$ ipython --no-banner

In [1]: import numpy as np

In [2]: import numpy.linalg as la

In [3]: np.set_printoptions(precision=3, suppress=True, linewidth=120, legacy="1.25")

In [4]: X = np.array([[-2.0, 1.0, 1.0, 1.0],
   ...:     [1.0, -2.0, 1.0, 1.0],
   ...:     [1.0, 1.0, -2.0, 1.0],
   ...:     [1.0, 1.0, 1.0, -2.0]])

In [5]: # symmetric

In [6]: rng = np.random.default_rng(90)

In [7]: A2 = X + rng.integers(-2, 3, (4, 3)) @ rng.integers(-2, 3, (3, 4))

In [8]: A2
Out[8]: 
array([[ 0.,  6.,  1.,  1.],
       [-1., -1.,  3.,  5.],
       [ 1.,  0., -3., -1.],
       [ 5.,  6.,  0., -4.]])

In [9]: np.abs(A2 - X).sum(axis=1)
Out[9]: array([ 7.,  9.,  4., 12.])

In [10]: la.matrix_rank(A2 - X, tol=1e-8)
Out[10]: 3

In [11]: J = np.maximum(np.array([[3, -3],
    ...:     [-1, -3],
    ...:     [1, -2],
    ...:     [2, -3],
    ...:     [3, -2],
    ...:     [-2, -3],
    ...:     [-1, 0],
    ...:     [-1, -1],
    ...:     [-3, 2],
    ...:     [1, 1],
    ...:     [-1, 1],
    ...:     [-3, -1],
    ...:     [-1, -1],
    ...:     [-1, -2],
    ...:     [1, 1],
    ...:     [-2, 3]]) @ np.array([[-1, 1, -2], [0, 0, 1]]) + np.array([2, 3, -1]), 0)

In [12]: J
Out[12]: 
array([[0, 6, 0],
       [3, 2, 0],
       [1, 4, 0],
       [0, 5, 0],
       [0, 6, 0],
       [4, 1, 0],
       [3, 2, 1],
       [3, 2, 0],
       [5, 0, 7],
       [1, 4, 0],
       [3, 2, 2],
       [5, 0, 4],
       [3, 2, 0],
       [3, 2, 0],
       [1, 4, 0],
       [4, 1, 6]])

In [13]: z = J[:, 0] > np.median(J[:, 0])

In [14]: r0 = J[z].mean(axis=0) - J[~z].mean(axis=0)

In [15]: r0
Out[15]: array([ 2.75 , -2.917,  4.   ])

In [16]: data = np.load("sample0.npy")

In [17]: data
Out[17]: 
array([[-2.,  1.,  1.,  1.,  1.,  1.,  1.,  1.],
       [ 1., -2.,  1.,  1.,  1.,  1.,  1.,  1.],
       [ 1.,  1., -2.,  1.,  1.,  1.,  1.,  1.],
       [ 1.,  1.,  1., -2.,  1.,  1.,  1.,  1.],
       [ 1.,  1.,  1.,  1., -2.,  1.,  1.,  1.],
       [ 1.,  1.,  1.,  1.,  1., -2.,  1.,  1.],
       [ 1.,  1.,  1.,  1.,  1.,  1., -2.,  1.],
       [ 1.,  1.,  1.,  1.,  1.,  1.,  1., -2.]])

In [18]: O, r_ = la.qr(data)

In [19]: np.trace(O @ O.T)
Out[19]: 8.0

In [20]: np.allclose(r_.T @ r_, data.T @ data)
Out[20]: True

In [21]: w1 = np.array([[2, 1, -5, 1, 4],
    ...:     [0, 2, 5, 2, 3],
    ...:     [-5, -4, -2, 3, 0],
    ...:     [5, 5, -5, 1, 5],
    ...:     [3, -2, 0, 0, 0],
    ...:     [-1, 4, -4, -3, 3],
    ...:     [-1, -1, -3, 3, 2],
    ...:     [4, -3, -4, 0, -4]])

In [22]: c = np.array([6, 3, 8, 2, 0])

In [23]: H = np.maximum(data @ w1 + c, 0)

In [24]: (H > 0).mean(axis=0)
Out[24]: array([0.875, 0.625, 0.5  , 0.75 , 0.875])

In [25]: H
Out[25]: 
array([[ 7.,  2.,  5.,  6.,  1.],
       [13.,  0.,  0.,  3.,  4.],
       [28., 17.,  0.,  0., 13.],
       [ 0.,  0.,  5.,  6.,  0.],
       [ 4., 11.,  0.,  9., 13.],
       [16.,  0.,  2., 18.,  4.],
       [16.,  8.,  0.,  0.,  7.],
       [ 1., 14.,  2.,  9., 25.]])

In [26]: W2 = np.array([[0, 0, 0], [2, 3, 1], [0, 2, 2], [1, 1, 1], [2, 1, 0]])

In [27]: H @ W2
Out[27]: 
array([[12., 23., 18.],
       [11.,  7.,  3.],
       [60., 64., 17.],
       [ 6., 16., 16.],
       [57., 55., 20.],
       [26., 26., 22.],
       [30., 31.,  8.],
       [87., 80., 27.]])

In [28]: ang = np.radians(72)

In [29]: r_ = np.eye(8)

In [30]: r_[3, 3] = r_[5, 5] = np.cos(ang)

In [31]: r_[3, 5], r_[5, 3] = -np.sin(ang), np.sin(ang)

In [32]: r_
Out[32]: 
array([[ 1.   ,  0.   ,  0.   ,  0.   ,  0.   ,  0.   ,  0.   ,  0.   ],
       [ 0.   ,  1.   ,  0.   ,  0.   ,  0.   ,  0.   ,  0.   ,  0.   ],
       [ 0.   ,  0.   ,  1.   ,  0.   ,  0.   ,  0.   ,  0.   ,  0.   ],
       [ 0.   ,  0.   ,  0.   ,  0.309,  0.   , -0.951,  0.   ,  0.   ],
       [ 0.   ,  0.   ,  0.   ,  0.   ,  1.   ,  0.   ,  0.   ,  0.   ],
       [ 0.   ,  0.   ,  0.   ,  0.951,  0.   ,  0.309,  0.   ,  0.   ],
       [ 0.   ,  0.   ,  0.   ,  0.   ,  0.   ,  0.   ,  1.   ,  0.   ],
       [ 0.   ,  0.   ,  0.   ,  0.   ,  0.   ,  0.   ,  0.   ,  1.   ]])

In [33]: A2 = data @ r_.T

In [34]: np.abs(A2 - data).max(axis=0)
Out[34]: array([0.   , 0.   , 0.   , 1.642, 0.   , 2.593, 0.   , 0.   ])

In [35]: np.allclose(data @ data.T, A2 @ A2.T)
Out[35]: True

In [36]: A2
Out[36]: 
array([[-2.   ,  1.   ,  1.   , -0.642,  1.   ,  1.26 ,  1.   ,  1.   ],
       [ 1.   , -2.   ,  1.   , -0.642,  1.   ,  1.26 ,  1.   ,  1.   ],
       [ 1.   ,  1.   , -2.   , -0.642,  1.   ,  1.26 ,  1.   ,  1.   ],
       [ 1.   ,  1.   ,  1.   , -1.569,  1.   , -1.593,  1.   ,  1.   ],
       [ 1.   ,  1.   ,  1.   , -0.642, -2.   ,  1.26 ,  1.   ,  1.   ],
       [ 1.   ,  1.   ,  1.   ,  2.211,  1.   ,  0.333,  1.   ,  1.   ],
       [ 1.   ,  1.   ,  1.   , -0.642,  1.   ,  1.26 , -2.   ,  1.   ],
       [ 1.   ,  1.   ,  1.   , -0.642,  1.   ,  1.26 ,  1.   , -2.   ]])
